>>> import numpy as np
>>> import numpy.linalg as la
>>> np.set_printoptions(precision=2, suppress=True, linewidth=200)
>>> def rd(a):
...     return np.round(a, 2) + 0
... 
>>> cent = np.array([[2, -2, -2, -2, -2, 0, -2], [1, 0, -1, -2, 1, 0, 0]])
>>> X = np.repeat(cent, 18 // 2, axis=0)
>>> rng = np.random.default_rng(715204)
>>> X = X + 0.05 * rng.normal(size=X.shape)
>>> rd(X)
array([[ 2.07, -1.96, -2.02, -1.96, -1.95,  0.07, -1.94],
       [ 1.94, -2.01, -1.91, -2.03, -1.95, -0.03, -2.01],
       [ 1.91, -1.99, -2.  , -2.1 , -2.02, -0.06, -2.04],
       [ 2.04, -2.  , -2.01, -2.04, -1.95,  0.06, -1.95],
       [ 2.  , -2.06, -2.02, -2.  , -2.11, -0.13, -2.06],
       [ 2.1 , -1.99, -1.9 , -1.93, -2.03, -0.02, -2.06],
       [ 2.02, -1.89, -2.12, -2.05, -1.95, -0.08, -2.02],
       [ 1.92, -1.95, -2.01, -2.01, -2.01,  0.  , -1.92],
       [ 2.04, -1.99, -2.02, -2.02, -1.94,  0.08, -2.03],
       [ 0.98, -0.02, -1.09, -1.85,  0.95,  0.01,  0.  ],
       [ 1.03,  0.06, -0.94, -1.99,  0.96, -0.01, -0.05],
       [ 1.01,  0.05, -1.  , -1.97,  1.07, -0.02,  0.02],
       [ 1.1 , -0.02, -0.94, -1.93,  1.02,  0.03, -0.01],
       [ 0.94,  0.  , -0.98, -2.  ,  1.04,  0.04,  0.04],
       [ 1.  , -0.16, -0.99, -2.02,  1.  , -0.07, -0.02],
       [ 0.97,  0.04, -0.91, -2.04,  1.  ,  0.03,  0.03],
       [ 0.96,  0.1 , -1.02, -1.94,  1.01, -0.04, -0.05],
       [ 0.95,  0.01, -0.95, -1.94,  1.03, -0.01,  0.  ]])
>>> cov = np.cov(X, rowvar=False)
>>> rd(np.median(X, axis=0))
array([ 1.5 , -1.02, -1.5 , -2.  , -0.5 , -0.01, -0.99])
>>> np.argwhere(np.triu(np.abs(np.corrcoef(X.T)) > 0.8, 1))
array([[0, 1],
       [0, 2],
       [0, 4],
       [0, 6],
       [1, 2],
       [1, 4],
       [1, 6],
       [2, 4],
       [2, 6],
       [4, 6]])
>>> rd(X.std(axis=0))
array([0.51, 1.  , 0.51, 0.06, 1.5 , 0.05, 1.  ])
>>> cov.shape
(7, 7)
>>> rd(np.corrcoef(X[:, 1], X[:, 6])[0, 1])
np.float64(1.0)
>>> np.argsort(-la.norm(X, axis=0).round(6), kind="stable")[:3]
array([3, 0, 4])
>>> rd(np.abs(la.svd(X)[2][-1]))
array([0.31, 0.15, 0.09, 0.14, 0.5 , 0.28, 0.72])
>>> la.cond(X) > 100
np.True_
>>> M = np.load("w.npy")
>>> M
array([[2, 0, 0, 0, 0, 0, 0],
       [0, 2, 0, 0, 0, 0, 0],
       [0, 0, 3, 0, 0, 0, 0],
       [0, 0, 0, 0, 0, 0, 0],
       [0, 0, 0, 0, 2, 0, 0],
       [0, 0, 0, 0, 0, 2, 0],
       [0, 0, 0, 0, 0, 0, 1]])
>>> # 7 groups of indices that never mix
>>> np.argsort(-la.norm(M, axis=0).round(6), kind="stable")[:3]
array([2, 0, 1])
>>> la.cond(M) > 100
np.True_
>>> rd(la.norm(M, 2) / la.norm(M))
np.float64(0.59)
>>> la.matrix_rank(M, rtol=0.1)
np.int64(6)
